$ python3 -q
>>> import numpy as np
>>> import numpy.linalg as la
>>> np.set_printoptions(precision=3, suppress=True, linewidth=200)
>>> tidy = lambda a: np.round(a, 3) + 0
>>> feats = np.loadtxt("run3.csv", delimiter=",")
>>> print(feats)
[[9. 0. 0. 0. 0. 0. 0. 0. 0. 0. 0. 0. 0. 0. 0.]
 [0. 1. 0. 0. 0. 0. 0. 0. 0. 0. 0. 0. 0. 0. 0.]
 [0. 0. 1. 0. 0. 0. 0. 0. 0. 0. 0. 0. 0. 0. 0.]
 [0. 0. 0. 5. 0. 0. 0. 0. 0. 0. 0. 0. 0. 0. 0.]
 [0. 0. 0. 0. 8. 0. 0. 0. 0. 0. 0. 0. 0. 0. 0.]
 [0. 0. 0. 0. 0. 7. 0. 0. 0. 0. 0. 0. 0. 0. 0.]
 [0. 0. 0. 0. 0. 0. 4. 0. 0. 0. 0. 0. 0. 0. 0.]
 [0. 0. 0. 0. 0. 0. 0. 2. 0. 0. 0. 0. 0. 0. 0.]
 [0. 0. 0. 0. 0. 0. 0. 0. 6. 0. 0. 0. 0. 0. 0.]
 [0. 0. 0. 0. 0. 0. 0. 0. 0. 8. 0. 0. 0. 0. 0.]
 [0. 0. 0. 0. 0. 0. 0. 0. 0. 0. 5. 0. 0. 0. 0.]
 [0. 0. 0. 0. 0. 0. 0. 0. 0. 0. 0. 0. 0. 0. 0.]
 [0. 0. 0. 0. 0. 0. 0. 0. 0. 0. 0. 0. 9. 0. 0.]
 [0. 0. 0. 0. 0. 0. 0. 0. 0. 0. 0. 0. 0. 4. 0.]
 [0. 0. 0. 0. 0. 0. 0. 0. 0. 0. 0. 0. 0. 0. 9.]]
>>> print(np.unique(feats.round(6), axis=0).shape)
(15, 15)
>>> try:
...     la.inv(feats)
... except la.LinAlgError as e:
...     print("failed:", e)
... 
failed: Singular matrix
>>> print(la.lstsq(feats[:-1].T, feats[-1])[2])
13
>>> print(np.abs(np.diag(la.qr(feats)[1])) > 1e-9)
[ True  True  True  True  True  True  True  True  True  True  True False  True  True  True]
>>> print(tidy(np.trace(la.pinv(feats) @ feats)))
14.0
>>> print(np.allclose(feats[:-1].T @ la.lstsq(feats[:-1].T, feats[-1])[0], feats[-1]))
False
>>> print(tidy(la.norm(feats, "nuc")))
78.0
>>> print(feats[2] @ feats[8])
0.0
>>> print(tidy(la.norm(feats, 2)))
9.0
>>> left, s, vt = la.svd(feats)
>>> V = vt[:(s > 1e-8).sum()]
>>> rng = np.random.default_rng(878)
>>> vec = feats[10] + 4 * feats[4] + rng.integers(2) * np.eye(15)[3]
>>> print(vec)
[ 0.  0.  0.  1. 32.  0.  0.  0.  0.  0.  5.  0.  0.  0.  0.]
>>> print(np.allclose(V.T @ V @ vec, vec))
True
>>> print(np.diag(V.T @ V))
[1. 1. 1. 1. 1. 1. 1. 1. 1. 1. 1. 0. 1. 1. 1.]
>>> print(la.matrix_rank(np.vstack([feats, vec])))
14
>>> M = np.array([[-2.0, 1.0, 2.0, 2.0, 2.0, 2.0, 0.0],
...     [1.0, -2.0, 2.0, 2.0, 2.0, 2.0, 0.0],
...     [2.0, 2.0, 1.0, 4.0, 4.0, 4.0, 0.0],
...     [2.0, 2.0, 4.0, 1.0, 4.0, 4.0, 0.0],
...     [2.0, 2.0, 4.0, 4.0, 1.0, 4.0, 0.0],
...     [2.0, 2.0, 4.0, 4.0, 4.0, 1.0, 0.0],
...     [0.0, 0.0, 0.0, 0.0, 0.0, 0.0, -3.0]])
>>> # equal to its transpose
>>> q, V = la.qr(M[:, :5])[0], la.qr(M[:, 5:])[0]
>>> s = la.svd(q.T @ V, compute_uv=False)
>>> print((s > 0.9).sum())
0
>>> print(tidy(np.degrees(np.arccos(s.clip(0, 1)))))
[26.616 90.   ]
>>> print(tidy(s))
[0.894 0.   ]
>>> print(tidy(la.norm(q @ q.T - V @ V.T, 2)))
1.0
>>> w1 = np.array([[1, 3, 1, 1],
...     [1, 3, 1, 1],
...     [2, 2, 2, 0],
...     [3, 3, 1, 2],
...     [3, 1, 3, 2],
...     [2, 2, 0, 3],
...     [0, 1, 3, 0]])
>>> c = np.array([2, 2, 3, 3])
>>> hid = np.maximum(M @ w1 + c, 0)
>>> print(hid)
[[21. 15. 14. 16.]
 [21. 15. 14. 16.]
 [40. 40. 25. 35.]
 [37. 37. 28. 29.]
 [37. 43. 22. 29.]
 [40. 40. 31. 26.]
 [ 2.  0.  0.  3.]]
>>> print(tidy((hid > 0).mean(axis=0)))
[1.    0.857 0.857 1.   ]
>>> cent = np.array([[1, 2, -2], [0, -2, -1], [0, 2, -1], [0, -1, -2]])
>>> print((hid @ cent).round(6).argmax(axis=1))
[1 1 0 0 0 0 0]
>>> vec = np.array([-3, 1, -2, 3])
>>> y = hid @ vec
>>> print(tidy(la.pinv(hid) @ hid))
[[1. 0. 0. 0.]
 [0. 1. 0. 0.]
 [0. 0. 1. 0.]
 [0. 0. 0. 1.]]
>>> y = y + 0.3 * rng.normal(size=7)
>>> print(tidy(y))
[-27.892 -28.259 -24.991 -42.949 -25.024 -64.114   3.177]
>>> c, *_ = la.lstsq(hid, y)
>>> print(tidy(la.norm(y - hid @ c)))
0.314
>>> print(tidy(c))
[-3.038  1.004 -1.986  3.03 ]
>>> B = la.inv(M)
>>> print(tidy(la.cond(M)))
5.0
>>> print(np.allclose(B, M.T))
False
>>> K = np.loadtxt("data.csv", delimiter=",")
>>> print(K)
[[ -0.4  -0.6   0.8  -0.1  -2.1   0.7  -0.1   0.6   2.   -1.5  -1.5   0.4  -0.4   0.1]
 [  0.7  -0.1   1.5   0.5  -1.   -0.3  -0.8   0.8  -2.    0.6   2.1   1.5  -2.6  -1.3]
 [  1.8   0.3  -0.8  -1.   -1.7  -0.7   2.3   1.7 -22.    0.5   0.5   0.   -0.2  -1.8]
 [ -0.4  -0.3  -0.3   0.2   1.   -2.    1.2   0.5  -6.    0.9  -0.4  -1.2   0.9   0.7]
 [  0.    0.    0.7   0.5  -0.1   0.4  -0.9  -0.8  12.    0.5  -0.2   0.7   0.6   0.3]
 [ -1.    0.6  -0.3   0.7   0.4  -0.9   0.2   0.4 -10.    0.1   1.3   1.3   0.7   0. ]
 [  1.7   0.8   0.2   0.9   1.8   0.3   0.5   1.6 -22.    1.6  -1.1  -1.9   0.9  -1.3]
 [  0.4  -0.7   0.5  -0.3   2.2  -0.6   0.8   0.4  -2.   -1.5  -0.2  -0.3  -0.5   1.4]
 [ -1.2   0.   -0.7   0.3   1.7  -0.5  -0.1  -0.9  44.    1.8   1.2  -0.4  -1.1   0.3]
 [  0.2   0.8   1.6   0.4   1.3  -1.6   1.1  -0.6  -4.   -0.5  -1.4   0.4  -0.7   1.2]
 [ -1.1  -0.2   1.6  -0.8  -0.3  -0.9   1.9  -0.5 -12.   -0.4   1.3   1.8   0.3  -0.6]
 [ -1.4   1.4  -0.6  -1.4   3.1   0.6   1.    0.9 -10.    1.2  -0.7   0.8   0.9  -1.6]
 [ -2.2   0.5   0.   -1.6  -0.6   1.9  -1.1  -0.5 -34.   -0.1   0.3  -0.1   0.8  -1. ]
 [ -0.7  -0.2   0.3   1.8  -0.7  -1.2  -1.3   0.8  10.    0.2   1.1  -1.9  -0.2  -1.7]
 [ -0.1   2.1   1.4  -1.7   0.3  -1.1  -0.7  -0.1   0.   -2.2   0.1  -0.3  -2.9   0.5]
 [  0.5  -0.6  -0.2   0.2   1.8  -0.2   1.4  -1.9  -2.   -1.1  -0.3  -0.4   0.5  -0.6]]
>>> B = np.c_[K[:, :2] @ np.array([[2, 2], [2, 3]]), np.array([1, 0, 0, 0, 1, 2, 2, 1, 1, 0, 2, 1, 1, 0, 2, 0])]
>>> print(tidy(B))
[[-2.  -2.6  1. ]
 [ 1.2  1.1  0. ]
 [ 4.2  4.5  0. ]
 [-1.4 -1.7  0. ]
 [ 0.   0.   1. ]
 [-0.8 -0.2  2. ]
 [ 5.   5.8  2. ]
 [-0.6 -1.3  1. ]
 [-2.4 -2.4  1. ]
 [ 2.   2.8  0. ]
 [-2.6 -2.8  2. ]
 [ 0.   1.4  1. ]
 [-3.4 -2.9  1. ]
 [-1.8 -2.   0. ]
 [ 4.   6.1  2. ]
 [-0.2 -0.8  0. ]]
>>> print(la.matrix_rank(B))
3
>>> print(tidy(la.norm(la.qr(K)[0].T @ B, axis=0) ** 2 / ((B ** 2).sum(axis=0) + 1e-12)))
[1.    1.    0.755]
>>> print(la.matrix_rank(np.c_[K, B]))
15
>>> hat = K @ la.solve(K.T @ K, K.T)
>>> print(tidy(la.eigvalsh(hat)))
[0. 0. 1. 1. 1. 1. 1. 1. 1. 1. 1. 1. 1. 1. 1. 1.]
>>> print(tidy(np.trace(hat)))
14.0
>>> print(tidy(hat @ K[:, 7]))
[ 0.6  0.8  1.7  0.5 -0.8  0.4  1.6  0.4 -0.9 -0.6 -0.5  0.9 -0.5  0.8 -0.1 -1.9]
>>> print(np.allclose(hat @ hat, hat))
True
>>> mat = np.load("m.npy")
>>> print(mat)
[[ 11.   1.  -6.  -3.]
 [-20.  -1.  12.   6.]
 [ 20.   4.  -9.  -6.]
 [  2.   1.   0.   0.]]
>>> # looks like rank 3
>>> z = rng.permutation(4)
>>> print(z)
[1 0 3 2]
>>> B = mat[z][:, z]
>>> print(B)
[[ -1. -20.   6.  12.]
 [  1.  11.  -3.  -6.]
 [  1.   2.   0.   0.]
 [  4.  20.  -6.  -9.]]
>>> print(tidy(la.det(B)), tidy(la.det(mat[z])))
0.0 0.0
>>> print(np.argsort(-la.norm(B, axis=0).round(6), kind="stable")[:3])
[1 3 2]
>>> print(la.cond(B) > 100)
True
>>> print([round(float(x), 3) for x in la.svd(B, compute_uv=False)[:3]])
[35.715, 3.173, 0.615]
